$ ipython --no-banner

In [1]: import numpy as np

In [2]: np.set_printoptions(suppress=True, linewidth=200)

In [3]: rng = np.random.default_rng(108812)

In [4]: labels = rng.integers(0, 2, 8)

In [5]: X = np.array([[-1, -3, -3, -5, -1, -4, -2, -4],
   ...:     [-4, 4, -1, 5, -2, 2, 4, 5],
   ...:     [-3, -4, 0, 2, -4, 5, -3, 3],
   ...:     [-2, -2, 5, 1, 3, -4, -4, -2],
   ...:     [2, 5, -5, 2, -5, 1, 2, 3],
   ...:     [-4, 4, 4, 4, -2, 1, 4, -1],
   ...:     [-3, 1, -2, -3, -3, 2, -5, -4],
   ...:     [5, 5, 0, -3, 0, -3, -4, 3]]) * (labels[:, None] == labels)

In [6]: X
Out[6]: 
array([[-1,  0,  0,  0, -1, -4,  0, -4],
       [ 0,  4, -1,  5,  0,  0,  4,  0],
       [ 0, -4,  0,  2,  0,  0, -3,  0],
       [ 0, -2,  5,  1,  0,  0, -4,  0],
       [ 2,  0,  0,  0, -5,  1,  0,  3],
       [-4,  0,  0,  0, -2,  1,  0, -1],
       [ 0,  1, -2, -3,  0,  0, -5,  0],
       [ 5,  0,  0,  0,  0, -3,  0,  3]])

In [7]: # splits into 2 blocks

In [8]: (X != 0).astype(int)
Out[8]: 
array([[1, 0, 0, 0, 1, 1, 0, 1],
       [0, 1, 1, 1, 0, 0, 1, 0],
       [0, 1, 0, 1, 0, 0, 1, 0],
       [0, 1, 1, 1, 0, 0, 1, 0],
       [1, 0, 0, 0, 1, 1, 0, 1],
       [1, 0, 0, 0, 1, 1, 0, 1],
       [0, 1, 1, 1, 0, 0, 1, 0],
       [1, 0, 0, 0, 0, 1, 0, 1]])

In [9]: np.flatnonzero(np.linalg.matrix_power((X != 0) + (X.T != 0) + np.eye(8), 8)[5])
Out[9]: array([0, 4, 5, 7])

In [10]: round(float(np.linalg.det(X)), 1)
Out[10]: 276000.0

In [11]: X.reshape(-1, 2)
Out[11]: 
array([[-1,  0],
       [ 0,  0],
       [-1, -4],
       [ 0, -4],
       [ 0,  4],
       [-1,  5],
       [ 0,  0],
       [ 4,  0],
       [ 0, -4],
       [ 0,  2],
       [ 0,  0],
       [-3,  0],
       [ 0, -2],
       [ 5,  1],
       [ 0,  0],
       [-4,  0],
       [ 2,  0],
       [ 0,  0],
       [-5,  1],
       [ 0,  3],
       [-4,  0],
       [ 0,  0],
       [-2,  1],
       [ 0, -1],
       [ 0,  1],
       [-2, -3],
       [ 0,  0],
       [-5,  0],
       [ 5,  0],
       [ 0,  0],
       [ 0, -3],
       [ 0,  3]])

In [12]: t3 = X.reshape(8, 2, -1)

In [13]: np.einsum("ihd,jhd->hij", t3, t3).shape
Out[13]: (2, 8, 8)

In [14]: np.einsum("ihd,ihd->ih", t3, t3)
Out[14]: 
array([[ 1, 33],
       [42, 16],
       [20,  9],
       [30, 16],
       [ 4, 35],
       [16,  6],
       [14, 25],
       [25, 18]])

In [15]: t3.sum(axis=1)
Out[15]: 
array([[-2, -4,  0, -4],
       [ 0,  4,  3,  5],
       [ 0, -4, -3,  2],
       [ 0, -2,  1,  1],
       [-3,  1,  0,  3],
       [-6,  1,  0, -1],
       [ 0,  1, -7, -3],
       [ 5, -3,  0,  3]])

In [16]: t3.transpose(1, 0, 2)
Out[16]: 
array([[[-1,  0,  0,  0],
        [ 0,  4, -1,  5],
        [ 0, -4,  0,  2],
        [ 0, -2,  5,  1],
        [ 2,  0,  0,  0],
        [-4,  0,  0,  0],
        [ 0,  1, -2, -3],
        [ 5,  0,  0,  0]],

       [[-1, -4,  0, -4],
        [ 0,  0,  4,  0],
        [ 0,  0, -3,  0],
        [ 0,  0, -4,  0],
        [-5,  1,  0,  3],
        [-2,  1,  0, -1],
        [ 0,  0, -5,  0],
        [ 0, -3,  0,  3]]])

In [17]: np.swapaxes(t3, 1, 2)[3]
Out[17]: 
array([[ 0,  0],
       [-2,  0],
       [ 5, -4],
       [ 1,  0]])

In [18]: t3.shape
Out[18]: (8, 2, 4)

In [19]: Q, r_ = np.linalg.qr(X)

In [20]: np.allclose(r_.T @ r_, X.T @ X)
Out[20]: True

In [21]: Q.round(1) + 0
Out[21]: 
array([[-0.1,  0. ,  0. ,  0. , -0.2,  0.9,  0. , -0.3],
       [ 0. , -0.7,  0.2, -0.7,  0. ,  0. ,  0.3,  0. ],
       [ 0. ,  0.7, -0.4, -0.6,  0. ,  0. ,  0.3,  0. ],
       [ 0. ,  0.3,  0.9,  0. ,  0. ,  0. ,  0.4,  0. ],
       [ 0.3,  0. ,  0. ,  0. , -0.9, -0.2,  0. , -0.2],
       [-0.6,  0. ,  0. ,  0. , -0.4,  0.1,  0. ,  0.7],
       [ 0. , -0.2, -0.3,  0.4,  0. ,  0. ,  0.8,  0. ],
       [ 0.7,  0. ,  0. ,  0. ,  0. ,  0.3,  0. ,  0.6]])

In [22]: Q.shape, r_.shape
Out[22]: ((8, 8), (8, 8))

In [23]: np.round(Q @ r_, 1) + 0
Out[23]: 
array([[-1.,  0.,  0.,  0., -1., -4.,  0., -4.],
       [ 0.,  4., -1.,  5.,  0.,  0.,  4.,  0.],
       [ 0., -4.,  0.,  2.,  0.,  0., -3.,  0.],
       [ 0., -2.,  5.,  1.,  0.,  0., -4.,  0.],
       [ 2.,  0.,  0.,  0., -5.,  1.,  0.,  3.],
       [-4.,  0.,  0.,  0., -2.,  1.,  0., -1.],
       [ 0.,  1., -2., -3.,  0.,  0., -5.,  0.],
       [ 5.,  0.,  0.,  0.,  0., -3.,  0.,  3.]])

In [24]: np.round(abs(r_[0, 0]), 1), np.round(np.linalg.norm(X[:, 0]), 1)
Out[24]: (np.float64(6.8), np.float64(6.8))

In [25]: left, sigma, Vh = np.linalg.svd(X, full_matrices=False)

In [26]: sigma.round(1)
Out[26]: array([10. ,  8.4,  6.6,  6.3,  5.1,  3.7,  3.7,  1.1])

In [27]: np.abs(left[:, 0]).round(6).argmax()
Out[27]: np.int64(1)

In [28]: np.round(Vh @ Vh.T, 1) + 0
Out[28]: 
array([[1., 0., 0., 0., 0., 0., 0., 0.],
       [0., 1., 0., 0., 0., 0., 0., 0.],
       [0., 0., 1., 0., 0., 0., 0., 0.],
       [0., 0., 0., 1., 0., 0., 0., 0.],
       [0., 0., 0., 0., 1., 0., 0., 0.],
       [0., 0., 0., 0., 0., 1., 0., 0.],
       [0., 0., 0., 0., 0., 0., 1., 0.],
       [0., 0., 0., 0., 0., 0., 0., 1.]])

In [29]: other = np.array([[1, 1], [1, -1]])

In [30]: m1 = np.kron(other, np.kron(other, other))[rng.permutation(8)][:8]

In [31]: m1
Out[31]: 
array([[ 1,  1, -1, -1, -1, -1,  1,  1],
       [ 1, -1, -1,  1, -1,  1,  1, -1],
       [ 1, -1, -1,  1,  1, -1, -1,  1],
       [ 1,  1,  1,  1,  1,  1,  1,  1],
       [ 1, -1,  1, -1, -1,  1, -1,  1],
       [ 1,  1, -1, -1,  1,  1, -1, -1],
       [ 1, -1,  1, -1,  1, -1,  1, -1],
       [ 1,  1,  1,  1, -1, -1, -1, -1]])

In [32]: t3 = np.stack([X, -2 * X, X[::-1]])

In [33]: t3.sum(axis=0)
Out[33]: 
array([[ 6,  0,  0,  0,  1,  1,  0,  7],
       [ 0, -3, -1, -8,  0,  0, -9,  0],
       [-4,  4,  0, -2, -2,  1,  3, -1],
       [ 2,  2, -5, -1, -5,  1,  4,  3],
       [-2, -2,  5,  1,  5, -1, -4, -3],
       [ 4, -4,  0,  2,  2, -1, -3,  1],
       [ 0,  3,  1,  8,  0,  0,  9,  0],
       [-6,  0,  0,  0, -1, -1,  0, -7]])

In [34]: np.linalg.matrix_rank(t3)
Out[34]: array([8, 8, 8])

In [35]: np.linalg.matrix_rank(t3.reshape(3, -1))
Out[35]: np.int64(2)

In [36]: labels = rng.permutation(8)

In [37]: labels
Out[37]: array([1, 6, 5, 0, 3, 2, 4, 7])

In [38]: other = m1[labels][:, labels]

In [39]: np.trace(other)
Out[39]: np.int64(0)

In [40]: np.round(np.sort(np.abs(np.linalg.eigvals(other))), 1)
Out[40]: array([2.8, 2.8, 2.8, 2.8, 2.8, 2.8, 2.8, 2.8])

In [41]: feats = np.load("sample8.npy")

In [42]: feats
Out[42]: 
array([[-2.1,  2.9, -3. ,  1. ,  0.9],
       [-2. ,  3.2, -3. ,  0.9,  1.1],
       [-1.9,  2.9, -2.9,  1. ,  0.9],
       [-1.9,  3. , -3. ,  1.2,  1. ],
       [-2. ,  2.9, -3.1,  1. ,  0.9],
       [-1.9,  2.8, -2.8,  1. ,  1. ],
       [-2. ,  2.9, -3.1,  1. ,  0.9],
       [-2. ,  3. , -3.2,  1. ,  1.1],
       [-2.1,  2.9, -3. ,  1. ,  0.9],
       [-2. ,  2.9, -3.1,  1. ,  0.8],
       [-2. ,  2.9, -3. ,  0.9,  1.1],
       [-1.9,  2.8, -2.9,  0.9,  0.9],
       [-2. ,  2.9, -3.1,  1. ,  1.1],
       [-2.1,  3.1, -2.9,  0.9,  0.9],
       [-2.1,  3.2, -3. ,  1. ,  1.1],
       [-1.9,  3. , -3.1,  1.1,  1.1],
       [-1.9,  2.8, -3.1,  1.1,  0.9],
       [-2.1,  3. , -2.9,  0.9,  0.9],
       [-2.1,  3.1, -3.1,  1. ,  1. ],
       [-1.8,  3. , -3. ,  0.9,  1. ],
       [-2.1,  3. , -2.9,  1. ,  1.2],
       [ 5. , -3.1,  0. ,  2.1,  1.1],
       [ 5.2, -2.9,  0. ,  2. ,  0.9],
       [ 4.8, -2.9,  0.1,  2. ,  1. ],
       [ 5.1, -3.2,  0.1,  2. ,  1. ],
       [ 5. , -3.2,  0. ,  2.1,  1.1],
       [ 5. , -3.1,  0.1,  2. ,  1.1],
       [ 5.1, -3. ,  0.1,  2.1,  1.1],
       [ 5. , -3.2, -0.1,  2.1,  1.1],
       [ 4.9, -3. , -0.1,  2.1,  1. ],
       [ 5. , -3. ,  0.1,  1.9,  0.9],
       [ 5. , -3.1,  0. ,  2. ,  1.1],
       [ 4.9, -2.9, -0.1,  2. ,  1. ],
       [ 5.1, -2.9,  0. ,  2.1,  0.9],
       [ 4.9, -3. ,  0. ,  1.9,  1. ],
       [ 4.9, -3. ,  0. ,  2. ,  1.1],
       [ 4.9, -3. , -0.1,  2.1,  1.1],
       [ 5. , -2.9, -0.1,  1.9,  0.9],
       [ 4.8, -3. , -0.1,  2. ,  1.1],
       [ 4.9, -3. , -0.1,  2.1,  1.2],
       [ 5. , -2.9,  0. ,  2.1,  0.9],
       [ 4.8, -3.1, -0.1,  2.2,  1.1]])

In [43]: # row 6 repeats row 4

In [44]: left, sigma, Vh = np.linalg.svd(feats)

In [45]: sigma.round(1)
Out[45]: array([32.1, 17.1,  0.7,  0.6,  0.4])

In [46]: np.argmax(sigma[:-1] / (sigma[1:] + 1e-6)) + 1
Out[46]: np.int64(2)

In [47]: other = left[:, :2] @ np.diag(sigma[:2]) @ Vh[:2]

In [48]: np.linalg.matrix_rank(other)
Out[48]: np.int64(2)

In [49]: other = np.linalg.inv(X)

In [50]: round(float(np.linalg.det(X) * np.linalg.det(other)), 1)
Out[50]: 1.0

In [51]: np.round(np.linalg.inv(other), 1) + 0
Out[51]: 
array([[-1.,  0.,  0.,  0., -1., -4.,  0., -4.],
       [ 0.,  4., -1.,  5.,  0.,  0.,  4.,  0.],
       [ 0., -4.,  0.,  2.,  0.,  0., -3.,  0.],
       [ 0., -2.,  5.,  1.,  0.,  0., -4.,  0.],
       [ 2.,  0.,  0.,  0., -5.,  1.,  0.,  3.],
       [-4.,  0.,  0.,  0., -2.,  1.,  0., -1.],
       [ 0.,  1., -2., -3.,  0.,  0., -5.,  0.],
       [ 5.,  0.,  0.,  0.,  0., -3.,  0.,  3.]])

In [52]: round(float(np.linalg.cond(X)), 1)
Out[52]: 9.0

In [53]: np.round(np.linalg.det(X) * other, 1)
Out[53]: 
array([[  22080.,       0.,       0.,       0.,   44160., -121440.,       0.,  -55200.],
       [      0.,   31500.,  -39000.,   19500.,       0.,       0.,   33000.,       0.],
       [      0.,   -7500.,  -35400.,   45300.,       0.,       0.,  -21000.,       0.],
       [      0.,   40500.,   36600.,    9300.,       0.,       0.,    3000.,       0.],
       [ -25760.,      -0.,      -0.,      -0.,  -51520.,    3680.,      -0.,   18400.],
       [ -15640.,      -0.,      -0.,      -0.,   37720.,  -86480.,      -0.,  -87400.],
       [     -0.,  -15000.,  -15600.,  -19800.,      -0.,      -0.,  -42000.,      -0.],
       [ -52440.,       0.,       0.,       0.,  -35880.,  115920.,       0.,   96600.]])

In [54]: other = np.array([[0, 0], [3, 2], [2, 0], [0, 3], [3, 0]])

In [55]: np.linalg.matrix_rank(np.vstack([feats, other.T]))
Out[55]: np.int64(5)

In [56]: np.vstack([feats, other.T]).shape
Out[56]: (44, 5)

In [57]: np.round(np.einsum("ij->j", feats), 1)
Out[57]: array([ 62.4,  -1.2, -63.5,  63.6,  42.4])

In [58]: np.argsort(-np.linalg.norm(feats, axis=0).round(6), kind="stable")[:3]
Out[58]: array([0, 1, 2])

In [59]: np.round(np.abs(np.linalg.svd(feats)[2][-1]), 1)
Out[59]: array([0.2, 0.2, 0.5, 0.8, 0.2])

In [60]: round(np.log10(np.linalg.cond(feats)))
Out[60]: 2

In [61]: [round(float(x), 1) for x in np.linalg.svd(feats, compute_uv=False)[:3]]
Out[61]: [32.1, 17.1, 0.7]

In [62]: arr = np.load("test8.npy")

In [63]: arr
Out[63]: 
array([[0, 0, 0, 0, 0, 0, 0, 0, 0, 0, 1, 0, 0],
       [0, 0, 0, 0, 1, 0, 0, 0, 0, 0, 0, 0, 0],
       [0, 1, 0, 0, 0, 0, 0, 0, 0, 0, 0, 0, 0],
       [0, 0, 0, 0, 0, 0, 0, 1, 0, 0, 0, 0, 0],
       [0, 0, 0, 0, 0, 1, 0, 0, 0, 0, 0, 0, 0],
       [0, 0, 0, 0, 0, 0, 0, 0, 0, 1, 0, 0, 0],
       [1, 0, 0, 0, 0, 0, 0, 0, 0, 0, 0, 0, 0],
       [0, 0, 0, 0, 0, 0, 1, 0, 0, 0, 0, 0, 0],
       [0, 0, 0, 1, 0, 0, 0, 0, 0, 0, 0, 0, 0],
       [0, 0, 1, 0, 0, 0, 0, 0, 0, 0, 0, 0, 0],
       [0, 0, 0, 0, 0, 0, 0, 0, 0, 0, 0, 1, 0],
       [0, 0, 0, 0, 0, 0, 0, 0, 1, 0, 0, 0, 0],
       [0, 0, 0, 0, 0, 0, 0, 0, 0, 0, 0, 0, 1]])

In [64]: t = np.radians(60)

In [65]: r_ = np.eye(13)

In [66]: r_[12, 12] = r_[4, 4] = np.cos(t)

In [67]: r_[12, 4], r_[4, 12] = -np.sin(t), np.sin(t)

In [68]: other = arr @ r_.T

In [69]: np.round(np.linalg.det(r_), 1), np.trace(r_)
Out[69]: (np.float64(1.0), np.float64(12.0))

In [70]: np.round(np.abs(other - arr).max(axis=0), 1)
Out[70]: array([0. , 0. , 0. , 0. , 0.9, 0. , 0. , 0. , 0. , 0. , 0. , 0. , 0.9])
